% python3 -q
>>> import numpy as np
>>> import numpy.linalg as la
>>> np.set_printoptions(suppress=True, linewidth=100)
>>> def rd(a):
...     return np.round(a, 2) + 0
... 
>>> m1 = np.loadtxt("x.csv", delimiter=",")
>>> print(m1)
[[-2.  1.  0.  0.]
 [ 0. -2.  1.  0.]
 [ 0.  0. -2.  1.]
 [ 0.  0.  0. -2.]]
>>> (m1 - m1.T) / 2
array([[ 0. ,  0.5,  0. ,  0. ],
       [-0.5,  0. ,  0.5,  0. ],
       [ 0. , -0.5,  0. ,  0.5],
       [ 0. ,  0. , -0.5,  0. ]])
>>> print(np.allclose(m1 @ m1.T, m1.T @ m1))
False
>>> np.trace(m1)
np.float64(-8.0)
>>> print(rd(np.abs(la.eigvals(m1)).max()))
2.0
>>> rd(la.matrix_power(m1, 2))
array([[ 4., -4.,  1.,  0.],
       [ 0.,  4., -4.,  1.],
       [ 0.,  0.,  4., -4.],
       [ 0.,  0.,  0.,  4.]])
>>> print(np.allclose(m1, m1.T))
False
>>> (m1 + m1.T) / 2
array([[-2. ,  0.5,  0. ,  0. ],
       [ 0.5, -2. ,  0.5,  0. ],
       [ 0. ,  0.5, -2. ,  0.5],
       [ 0. ,  0. ,  0.5, -2. ]])
>>> rng = np.random.default_rng(606)
>>> labels = rng.permutation(4)
>>> print(labels)
[1 0 3 2]
>>> M2 = m1[labels][:, labels]
>>> rd(np.sort(np.abs(la.eigvals(M2))))
array([2., 2., 2., 2.])
>>> np.trace(M2)
np.float64(-8.0)
>>> M2
array([[-2.,  0.,  0.,  1.],
       [ 1., -2.,  0.,  0.],
       [ 0.,  0., -2.,  0.],
       [ 0.,  0.,  1., -2.]])
>>> q = m1.astype(float).copy()
>>> for j in range(4):
...     q[:, j] -= q[:, :j] @ (q[:, :j].T @ q[:, j])
...     q[:, j] /= la.norm(q[:, j])
... 
>>> q.T @ m1
array([[ 2., -1.,  0.,  0.],
       [ 0.,  2., -1.,  0.],
       [ 0.,  0.,  2., -1.],
       [ 0.,  0.,  0.,  2.]])
>>> sig = 10 * 0.9 ** np.arange(3)
>>> q, _ = la.qr(np.array([[-0.1, -1.2, 1.3], [-0.1, -0.5, -0.5], [0.4, -0.2, 0.8]]))
>>> W0 = rng.normal(size=(21, 3)) * sig @ q
>>> rd(W0)
array([[  2.72,  -8.03,  -7.27],
       [ 10.54,  -5.22,  13.3 ],
       [ -3.9 ,   0.44,  14.11],
       [  8.42,  -6.22, -18.4 ],
       [ -6.3 ,   5.45,   5.93],
       [ -0.55,  12.22,   2.33],
       [ -9.45,  -1.28,   5.08],
       [ -8.63,  -2.89,   1.07],
       [  0.36,   0.48, -10.64],
       [ -8.25,   3.98,   5.6 ],
       [  5.32,  -2.57,  -9.34],
       [ -2.43, -19.39, -14.38],
       [  1.27,  -7.21,   5.01],
       [  5.51,  -5.42,   6.14],
       [ -2.35,   4.69,  -2.27],
       [  0.65,  -9.94, -13.2 ],
       [  5.92,   3.76,  15.09],
       [ -4.05,   3.93, -17.94],
       [  7.08,  12.63,   1.64],
       [  7.94,  17.2 ,  -6.78],
       [ -8.53,  -1.78,   6.64]])
>>> labels = W0[:, 2] > np.median(W0[:, 2])
>>> f = W0[labels].mean(axis=0) - W0[~labels].mean(axis=0)
>>> ((W0 - W0.mean(axis=0)) @ f > 0).astype(int)
array([0, 1, 1, 0, 1, 1, 1, 1, 0, 1, 0, 0, 1, 1, 0, 0, 1, 0, 1, 0, 1])
>>> print(rd((((W0 - W0.mean(axis=0)) @ f > 0) == labels).mean()))
0.9
>>> labels.astype(int)
array([0, 1, 1, 0, 1, 1, 1, 0, 0, 1, 0, 0, 1, 1, 0, 0, 1, 0, 0, 0, 1])
>>> print(rd(f))
[-2.74  1.41 16.79]
>>> Z = W0[[2, 7]].astype(float)
>>> for _ in range(4):
...     labels = la.norm(W0[:, None] - Z, axis=-1).argmin(axis=1)
...     Z = np.array([W0[labels == j].mean(axis=0) for j in range(2)])
... 
>>> print(labels)
[1 0 0 1 0 0 0 0 1 0 1 1 0 0 0 1 0 1 0 0 0]
>>> rd(Z[1] - Z[0])
array([  2.26,  -8.57, -18.23])
>>> np.abs(Z[1] - Z[0]).argmax()
np.int64(2)
>>> np.bincount(labels)
array([14,  7])
>>> rd(Z)
array([[ -0.69,   2.61,   5.21],
       [  1.57,  -5.96, -13.03]])
>>> arr = np.load("w.npy")
>>> rd(arr)
array([[ 2.68,  0.88,  0.66],
       [ 0.88,  3.7 , -2.01],
       [ 0.66, -2.01,  1.62]])
>>> # symmetric
>>> w, vecs = la.eigh(arr)
>>> np.abs(vecs[:, -1]).round(6).argmax()
np.int64(1)
>>> rd(np.abs(vecs[:, -1]))
array([0.19, 0.86, 0.47])
>>> rd(la.eigvalsh(arr @ arr))
array([ 0.,  9., 25.])
>>> rd(w)
array([0., 3., 5.])
>>> w.sum(), rd(np.trace(arr))
(np.float64(8.0), np.float64(8.0))
>>> np.unique(w.round(6) + 0, return_counts=True)[1]
array([1, 1, 1])
>>> rd(la.eigvalsh(arr + 2 * np.eye(3)))
array([2., 5., 7.])
>>> rk = la.matrix_rank(arr)
>>> rk
np.int64(2)
>>> N = la.svd(arr)[2][rk:].T
>>> [int(la.matrix_rank(arr[:, :j + 1])) for j in range(3)]
[1, 2, 2]
>>> np.allclose(arr @ N, 0)
True
>>> la.matrix_rank(arr.T @ arr), la.matrix_rank(arr @ arr.T)
(np.int64(2), np.int64(2))
>>> [int(la.matrix_rank(np.delete(arr, i, axis=0))) for i in range(3)]
[2, 2, 2]
>>> rd(N @ N.T)
array([[ 0.13, -0.18, -0.28],
       [-0.18,  0.26,  0.4 ],
       [-0.28,  0.4 ,  0.61]])
>>> print(rd(arr @ N))
[[0.]
 [0.]
 [0.]]
>>> W = np.array([[4, -2, 0, 2], [-3, 5, 5, 4], [3, 4, -2, 0]])
>>> b = np.array([2, 7, 5, 9])
>>> hid = np.maximum(arr @ W + b, 0)
>>> (hid > 0).astype(int)
array([[1, 1, 1, 1],
       [0, 1, 1, 1],
       [1, 1, 0, 1]])
>>> rd((hid > 0).mean(axis=0))
array([0.67, 1.  , 0.67, 1.  ])
>>> Z = np.array([[-2, 2, -2], [-2, 1, 1], [2, -2, -2], [-1, 1, 2]])
>>> print((hid @ Z).round(6).argmax(axis=1))
[1 2 1]
>>> x = np.array([-2, 1, -2, 1])
>>> m1 @ np.ones(4)
array([-1., -1., -1., -2.])
>>> m1 @ (2 * x)
array([10., -8., 10., -4.])
>>> rd(np.kron(np.eye(2, dtype=int), arr))
array([[ 2.68,  0.88,  0.66,  0.  ,  0.  ,  0.  ],
       [ 0.88,  3.7 , -2.01,  0.  ,  0.  ,  0.  ],
       [ 0.66, -2.01,  1.62,  0.  ,  0.  ,  0.  ],
       [ 0.  ,  0.  ,  0.  ,  2.68,  0.88,  0.66],
       [ 0.  ,  0.  ,  0.  ,  0.88,  3.7 , -2.01],
       [ 0.  ,  0.  ,  0.  ,  0.66, -2.01,  1.62]])
>>> print(rd(la.det(arr.T)))
0.0
>>> rd(np.einsum("ij,ji->", arr, arr))
np.float64(34.0)
>>> rd(la.det(arr[::-1]))
np.float64(0.0)
>>> rd(la.eigvals(arr))
array([0., 3., 5.])
>>> print(rd(la.det(2 * arr)), rd(la.det(arr)))
0.0 0.0
>>> rd(np.poly(arr))
array([ 1., -8., 15.,  0.])
>>> J = np.array([[-1, -1, -1], [-1, -2, -2], [-1, -2, -3]])
>>> # symmetric
>>> np.all(la.eigvalsh(J) > 0)
np.False_
>>> rd(la.eigvalsh(J).min())
np.float64(-5.05)
>>> labels = rng.permutation(3)
>>> labels
array([2, 1, 0])
>>> M2 = J[labels][:, labels]
>>> np.diag(M2)
array([-3, -2, -1])
>>> np.trace(M2)
np.int64(-6)
>>> W = np.array([[-5, -4, 2, -5, 5, 0], [0, -1, -5, -5, 3, -4], [2, -3, 1, -5, 3, -5]])
>>> b = np.array([2, 1, -3, 3, -1, 0])
>>> hid = np.maximum(J @ W + b, 0)
>>> la.matrix_rank(hid)
np.int64(3)
>>> hid
array([[ 5,  9,  0, 18,  0,  9],
       [ 3, 13,  3, 28,  0, 18],
       [ 1, 16,  2, 33,  0, 23]])
>>> rd((hid > 0).mean(axis=0))
array([1.  , 1.  , 0.67, 1.  , 0.  , 1.  ])
>>> Z = np.array([[1, -2], [-2, 0], [0, 2], [3, -2], [-2, 3], [1, 1]])
>>> print(W @ Z)
[[-22  39]
 [-23   5]
 [-18  12]]
>>> (hid @ Z).round(6).argmax(axis=1)
array([0, 0, 0])
>>> print(hid @ Z)
[[ 50 -37]
 [ 79 -38]
 [ 91 -41]]
>>> f = np.array([-3, -1, -5])
>>> np.array([np.convolve(row, f, "same") for row in hid])
array([[ -32,  -34,  -99,  -18, -117,   -9],
       [ -42,  -37, -152,  -43, -194,  -18],
       [ -49,  -27, -181,  -43, -234,  -23]])
>>> E = np.load("out2.npy")
>>> E
array([[ 0.6 ,  0.  ,  1.  ],
       [ 1.1 , -0.6 ,  0.  ],
       [ 1.12, -0.61,  0.01],
       [ 0.3 ,  0.5 , -1.  ]])
>>> x = np.array([2, -3, 0])
>>> target = E @ x
>>> target
array([ 1.2 ,  4.  ,  4.07, -0.9 ])
>>> rd(la.solve(E.T @ E, E.T @ target))
array([ 2., -3.,  0.])
>>> rd(la.lstsq(E, target)[0])
array([ 2., -3.,  0.])
>>> target = target + 0.02 * rng.normal(size=4)
>>> rd(target)
array([ 1.21,  3.99,  4.07, -0.9 ])
>>> b, *_ = la.lstsq(E, target)
>>> b.round()
array([ 2., -3.,  0.])
>>> print(rd(la.norm(target - E @ b)))
0.01
>>> [round(float(la.norm(la.solve(E.T @ E + lam * np.eye(3), E.T @ target))), 2) for lam in (0, 1, 10, 100)]
[3.6, 2.44, 0.81, 0.11]
>>> q, vecs = la.qr(E[:, :2])[0], la.qr(E[:, 2:])[0]
>>> sig = la.svd(q.T @ vecs, compute_uv=False)
>>> (sig > 0.9).sum()
np.int64(0)
>>> Uu, sig, VT = la.svd(W0, full_matrices=False)
>>> rd(Uu.T @ Uu)
array([[1., 0., 0.],
       [0., 1., 0.],
       [0., 0., 1.]])
>>> print(rd(np.cumsum(sig ** 2) / np.sum(sig ** 2)))
[0.54 0.83 1.  ]
>>> print(np.abs(Uu[:, 0]).round(6).argmax())
11
>>> rd(sig / sig[0])
array([1.  , 0.73, 0.57])
>>> Uu.shape, sig.shape, VT.shape
((21, 3), (3,), (3, 3))
>>> rd(VT @ VT.T)
array([[1., 0., 0.],
       [0., 1., 0.],
       [0., 0., 1.]])
>>> (sig > 1e-8).sum()
np.int64(3)
>>> print(rd(np.sqrt((sig ** 2).sum())), rd(la.norm(W0)))
65.98 65.98
>>> print(rd(Uu.T @ W0 @ VT.T))
[[48.45  0.    0.  ]
 [ 0.   35.41  0.  ]
 [ 0.    0.   27.41]]
>>> M2 = np.c_[E[:, :1] @ np.array([[2]]), np.array([2, 1, 2, 1])]
>>> M2
array([[1.2 , 2.  ],
       [2.2 , 1.  ],
       [2.24, 2.  ],
       [0.6 , 1.  ]])
>>> print(rd(la.lstsq(E, M2[:, 0])[0]))
[2. 0. 0.]
>>> M2 = np.array([[0, -3], [2, 2], [0, -1]])
>>> E @ M2
array([[ 0.  , -2.8 ],
       [-1.2 , -4.5 ],
       [-1.22, -4.59],
       [ 1.  ,  1.1 ]])
>>> np.einsum("ik,kj->ij", E, M2)
array([[ 0.  , -2.8 ],
       [-1.2 , -4.5 ],
       [-1.22, -4.59],
       [ 1.  ,  1.1 ]])
